In [1]: import numpy as np

In [2]: from numpy import linalg as LA

In [3]: np.set_printoptions(precision=2, suppress=True, linewidth=160)

In [4]: K = np.loadtxt("sample7.csv", delimiter=",")

In [5]: K
Out[5]: 
array([[ 2.7 ,  2.87,  2.17],
       [ 3.15,  3.02,  2.12],
       [ 2.79,  2.85,  2.16],
       [ 3.15,  2.71,  1.95],
       [ 2.7 ,  2.73,  1.99],
       [ 2.59,  3.36,  1.47],
       [ 3.49,  2.87,  2.43],
       [ 2.55,  2.85,  1.46],
       [ 2.99,  3.51,  1.95],
       [ 3.21,  2.71,  1.65],
       [ 3.43,  3.11,  1.94],
       [-2.16,  0.01,  2.88],
       [-1.76,  0.2 ,  2.93],
       [-1.76, -0.07,  3.32],
       [-2.09,  0.21,  3.17],
       [-1.96,  0.18,  3.23],
       [-1.16,  0.04,  2.89],
       [-1.44,  0.  ,  3.07],
       [-2.18,  0.24,  3.28],
       [-1.83, -0.44,  3.27],
       [-2.04,  0.37,  2.99],
       [-2.34,  0.13,  3.53]])

In [6]: proj = K @ LA.solve(K.T @ K, K.T)

In [7]: np.round(np.trace(proj), 2)
Out[7]: np.float64(3.0)

In [8]: np.diag(proj)
Out[8]: array([0.09, 0.1 , 0.09, 0.13, 0.08, 0.33, 0.24, 0.12, 0.2 , 0.11, 0.11, 0.1 , 0.08, 0.13, 0.12, 0.1 , 0.12, 0.12, 0.13, 0.21, 0.15, 0.13])

In [9]: LA.matrix_rank(np.eye(22) - proj)
Out[9]: np.int64(19)

In [10]: np.allclose(proj @ proj, proj)
Out[10]: True

In [11]: cen = (K - K.mean(axis=0)) / K.std(axis=0)

In [12]: cen.std(axis=0)
Out[12]: array([1., 1., 1.])

In [13]: coef = LA.lstsq(np.delete(cen, 1, axis=1), cen[:, 1])[0]

In [14]: np.abs(coef).argmax()
Out[14]: np.int64(0)

In [15]: round(float(1 - np.var(cen[:, 1] - np.delete(cen, 1, axis=1) @ coef)), 2)
Out[15]: 0.96

In [16]: lab = K[:, 0] > np.median(K[:, 0])

In [17]: r0 = K[lab].mean(axis=0) - K[~lab].mean(axis=0)

In [18]: r0
Out[18]: array([ 4.86,  2.88, -1.21])

In [19]: ((K - K.mean(axis=0)) @ r0 > 0).astype(int)
Out[19]: array([1, 1, 1, 1, 1, 1, 1, 1, 1, 1, 1, 0, 0, 0, 0, 0, 0, 0, 0, 0, 0, 0])

In [20]: lab.astype(int)
Out[20]: array([1, 1, 1, 1, 1, 1, 1, 1, 1, 1, 1, 0, 0, 0, 0, 0, 0, 0, 0, 0, 0, 0])

In [21]: r0, g = K[10], K[9]

In [22]: round(r0 @ g, 2)
Out[22]: np.float64(22.64)

In [23]: p = (r0 @ g) / (r0 @ r0) * r0

In [24]: LA.matrix_rank(np.outer(r0, g))
Out[24]: np.int64(1)

In [25]: np.round((g - p) @ r0, 2)
Out[25]: np.float64(-0.0)

In [26]: np.round(LA.norm(r0 + g) ** 2 + LA.norm(r0 - g) ** 2, 2)
Out[26]: np.float64(91.14)

In [27]: Q, vecs = LA.qr(K[:, :1])[0], LA.qr(K[:, 1:])[0]

In [28]: sv = LA.svd(Q.T @ vecs, compute_uv=False)

In [29]: np.degrees(np.arccos(sv.clip(0, 1)))
Out[29]: array([12.48])

In [30]: (sv > 0.9).sum()
Out[30]: np.int64(1)

In [31]: round(LA.norm(Q @ Q.T - vecs @ vecs.T, 2), 2)
Out[31]: np.float64(1.0)

In [32]: sv
Out[32]: array([0.98])

In [33]: m1 = np.loadtxt("case3.csv", delimiter=",")

In [34]: m1
Out[34]: 
array([[15.31,  1.04, -3.13],
       [ 6.51, -5.67,  5.62],
       [ 1.21,  0.92, -5.42],
       [-4.44, 13.73, 10.03]])

In [35]: x = np.array([-1, -5, 0])

In [36]: a = np.maximum(m1 @ x, 0)

In [37]: np.tanh(m1 @ x)
Out[37]: array([-1.,  1., -1., -1.])

In [38]: np.maximum(m1 @ (3 * x), 0)
Out[38]: array([ 0.  , 65.52,  0.  ,  0.  ])

In [39]: r0, g = m1[3], m1[1]

In [40]: round(float(r0 @ g), 2)
Out[40]: -50.38

In [41]: p = (r0 @ g) / (r0 @ r0) * r0

In [42]: p
Out[42]: array([ 0.72, -2.24, -1.64])

In [43]: np.outer(r0, g)
Out[43]: 
array([[-28.9 ,  25.17, -24.95],
       [ 89.38, -77.85,  77.16],
       [ 65.3 , -56.87,  56.37]])

In [44]: x = np.array([1, 1, 1])

In [45]: target = m1 @ x

In [46]: LA.lstsq(m1, target)[0]
Out[46]: array([1., 1., 1.])

In [47]: try:
    ...:     LA.solve(m1, target)
    ...: except LA.LinAlgError as e:
    ...:     print(repr(e))
    ...: 
LinAlgError('Last 2 dimensions of the array must be square')

In [48]: target
Out[48]: array([13.22,  6.46, -3.29, 19.32])

In [49]: rng = np.random.default_rng(304)

In [50]: target = target + 0.05 * rng.normal(size=4)

In [51]: target
Out[51]: array([13.17,  6.44, -3.29, 19.32])

In [52]: coef, *_ = LA.lstsq(m1, target)

In [53]: round(float(LA.norm(target - m1 @ coef)), 2)
Out[53]: 0.0

In [54]: np.round(m1.T @ (target - m1 @ coef), 2) + 0
Out[54]: array([0., 0., 0.])

In [55]: th = np.radians(23)

In [56]: r_ = np.eye(3)

In [57]: r_[1, 1] = r_[2, 2] = np.cos(th)

In [58]: r_[1, 2], r_[2, 1] = -np.sin(th), np.sin(th)

In [59]: r_
Out[59]: 
array([[ 1.  ,  0.  ,  0.  ],
       [ 0.  ,  0.92, -0.39],
       [ 0.  ,  0.39,  0.92]])

In [60]: out = m1 @ r_.T

In [61]: np.round(LA.det(r_), 2), round(float(np.trace(r_)), 2)
Out[61]: (np.float64(1.0), 2.84)

In [62]: np.allclose(LA.norm(m1, axis=1), LA.norm(out, axis=1))
Out[62]: True

In [63]: out
Out[63]: 
array([[15.31,  2.18, -2.47],
       [ 6.51, -7.42,  2.96],
       [ 1.21,  2.96, -4.63],
       [-4.44,  8.72, 14.6 ]])

In [64]: np.abs(out - m1).max(axis=0)
Out[64]: array([0.  , 5.01, 4.57])

In [65]: proj = m1 @ LA.solve(m1.T @ m1, m1.T)

In [66]: np.allclose(proj @ proj, proj)
Out[66]: True

In [67]: np.diag(proj)
Out[67]: array([0.95, 0.8 , 0.27, 0.98])

In [68]: np.round(LA.eigvalsh(proj), 2) + 0
Out[68]: array([0., 1., 1., 1.])

In [69]: LA.matrix_rank(np.eye(4) - proj)
Out[69]: np.int64(1)

In [70]: proj @ m1[:, 2]
Out[70]: array([-3.13,  5.62, -5.42, 10.03])

In [71]: W0 = np.load("dump.npy")

In [72]: W0
Out[72]: 
array([[-3,  2, -2],
       [ 3, -3,  2],
       [-2,  2,  2]])

In [73]: np.count_nonzero(W0)
Out[73]: np.int64(9)

In [74]: W0 - W0[0]
Out[74]: 
array([[ 0,  0,  0],
       [ 6, -5,  4],
       [ 1,  0,  4]])

In [75]: round(LA.norm(W0), 2)
Out[75]: np.float64(7.14)

In [76]: LA.matrix_rank(W0)
Out[76]: np.int64(3)

In [77]: LA.svd(W0, compute_uv=False)
Out[77]: array([6.48, 2.96, 0.52])

In [78]: M = np.load("out14.npy")

In [79]: M
Out[79]: 
array([[42, 58, 44, 40],
       [42, 60, 46, 38],
       [42, 54, 40, 44]])

In [80]: x = np.array([5, 2, 2, 3])

In [81]: np.sign((M @ x).round(6))
Out[81]: array([1, 1, 1])

In [82]: (M @ x).argmax()
Out[82]: np.int64(1)

In [83]: M @ np.ones(4)
Out[83]: array([184., 186., 180.])

In [84]: M @ (2 * x)
Out[84]: array([1068, 1072, 1060])

In [85]: x @ M
Traceback (most recent call last):
  Cell In[85], line 1
    x @ M
ValueError: matmul: Input operand 1 has a mismatch in its core dimension 0, with gufunc signature (n?,k),(k,m?)->(n?,m?) (size 3 is different from 4)


In [86]: np.round(LA.norm(M[1] - M[0]), 2)
Out[86]: np.float64(3.46)

In [87]: np.round(LA.norm(M, 1), 2), round(float(LA.norm(M, np.inf)), 2)
Out[87]: (np.float64(172.0), 186.0)

In [88]: round(LA.norm(M, 2), 2)
Out[88]: np.float64(160.49)

In [89]: M[1] @ M[0]
Out[89]: np.int64(8788)

In [90]: LA.norm(M, axis=0)
Out[90]: array([72.75, 99.4 , 75.18, 70.57])

In [91]: x = np.array([-1, -4, 2, -4])

In [92]: a = np.maximum(M @ x, 0)

In [93]: np.flatnonzero(a > 1e-9)
Out[93]: array([], dtype=int64)

In [94]: np.tanh(M @ x)
Out[94]: array([-1., -1., -1.])

In [95]: M.reshape(3, 5)
Traceback (most recent call last):
  Cell In[95], line 1
    M.reshape(3, 5)
ValueError: cannot reshape array of size 12 into shape (3,5)


In [96]: M.ravel(order="F")
Out[96]: array([42, 42, 42, 58, 60, 54, 44, 46, 40, 40, 38, 44])

In [97]: t3 = M.reshape(3, 2, -1)

In [98]: t3[:, 0]
Out[98]: 
array([[42, 58],
       [42, 60],
       [42, 54]])

In [99]: t3.shape
Out[99]: (3, 2, 2)

In [100]: U, sv, Vt = LA.svd(M)

In [101]: vecs = Vt[:(sv > 1e-8).sum()]

In [102]: x = M[0] + 5 * M[2] + rng.integers(2) * np.eye(4)[1]

In [103]: x
Out[103]: array([252., 328., 244., 260.])

In [104]: vecs.T @ vecs
Out[104]: 
array([[ 0.24,  0.21,  0.13,  0.35],
       [ 0.21,  0.52,  0.45, -0.03],
       [ 0.13,  0.45,  0.41, -0.14],
       [ 0.35, -0.03, -0.14,  0.83]])

In [105]: np.allclose(vecs.T @ vecs @ x, x)
Out[105]: True

In [106]: np.diag(vecs.T @ vecs)
Out[106]: array([0.24, 0.52, 0.41, 0.83])

In [107]: round(float(LA.norm(x - vecs.T @ vecs @ x)), 2)
Out[107]: 0.0

In [108]: F = np.array([[0.3, 0.4, 1.4, -0.3], [-0.7, 0.3, 0.3, -2.0], [0.1, 1.0, -0.2, 0.6]])

In [109]: F[0] = F[2] + 0.3 * rng.normal(size=4)

In [110]: F
Out[110]: 
array([[-0.07,  1.11, -0.22,  0.93],
       [-0.7 ,  0.3 ,  0.3 , -2.  ],
       [ 0.1 ,  1.  , -0.2 ,  0.6 ]])

In [111]: out = F / LA.norm(F, axis=1)
Traceback (most recent call last):
  Cell In[111], line 1
    out = F / LA.norm(F, axis=1)
ValueError: operands could not be broadcast together with shapes (3,4) (3,) 


In [112]: out = F / LA.norm(F, axis=1, keepdims=True)

In [113]: G = out @ out.T

In [114]: (G - 2 * np.eye(3)).round(6).argmax(axis=1)
Out[114]: array([2, 2, 0])

In [115]: np.argwhere(np.triu(np.abs(G) > 0.95, 1))
Out[115]: array([[0, 2]])

In [116]: G[1]
Out[116]: array([-0.49,  1.  , -0.4 ])

In [117]: r0, g = F[1], F[0]

In [118]: np.round(r0 @ g, 2)
Out[118]: np.float64(-1.54)

In [119]: p = (r0 @ g) / (r0 @ r0) * r0

In [120]: g - p
Out[120]: array([-0.3 ,  1.21, -0.12,  0.27])

In [121]: np.outer(r0, g)
Out[121]: 
array([[ 0.05, -0.77,  0.16, -0.65],
       [-0.02,  0.33, -0.07,  0.28],
       [-0.02,  0.33, -0.07,  0.28],
       [ 0.13, -2.21,  0.45, -1.85]])

In [122]: p
Out[122]: array([ 0.23, -0.1 , -0.1 ,  0.66])

In [123]: th = np.radians(45)

In [124]: r_ = np.eye(4)

In [125]: r_[3, 3] = r_[0, 0] = np.cos(th)

In [126]: r_[3, 0], r_[0, 3] = -np.sin(th), np.sin(th)

In [127]: r_
Out[127]: 
array([[ 0.71,  0.  ,  0.  ,  0.71],
       [ 0.  ,  1.  ,  0.  ,  0.  ],
       [ 0.  ,  0.  ,  1.  ,  0.  ],
       [-0.71,  0.  ,  0.  ,  0.71]])

In [128]: out = F @ r_.T

In [129]: round(float(LA.det(r_)), 2), round(float(np.trace(r_)), 2)
Out[129]: (1.0, 3.41)

In [130]: out
Out[130]: 
array([[ 0.61,  1.11, -0.22,  0.7 ],
       [-1.91,  0.3 ,  0.3 , -0.92],
       [ 0.49,  1.  , -0.2 ,  0.35]])

In [131]: np.abs(out - F).max(axis=0)
Out[131]: array([1.21, 0.  , 0.  , 1.08])

In [132]: x = np.array([0, 2, 1, 3])

In [133]: F @ x
Out[133]: array([ 4.77, -5.1 ,  3.6 ])

In [134]: (F * x).sum(axis=1)
Out[134]: array([ 4.77, -5.1 ,  3.6 ])

In [135]: np.sign((F @ x).round(6))
Out[135]: array([ 1., -1.,  1.])

In [136]: F @ np.eye(4)[1]
Out[136]: array([1.11, 0.3 , 1.  ])

In [137]: LA.norm(F @ x) <= LA.norm(F, 2) * LA.norm(x) + 1e-9
Out[137]: np.True_

In [138]: (F @ x).argmax()
Out[138]: np.int64(0)

In [139]: F @ (2 * x)
Out[139]: array([  9.54, -10.2 ,   7.2 ])
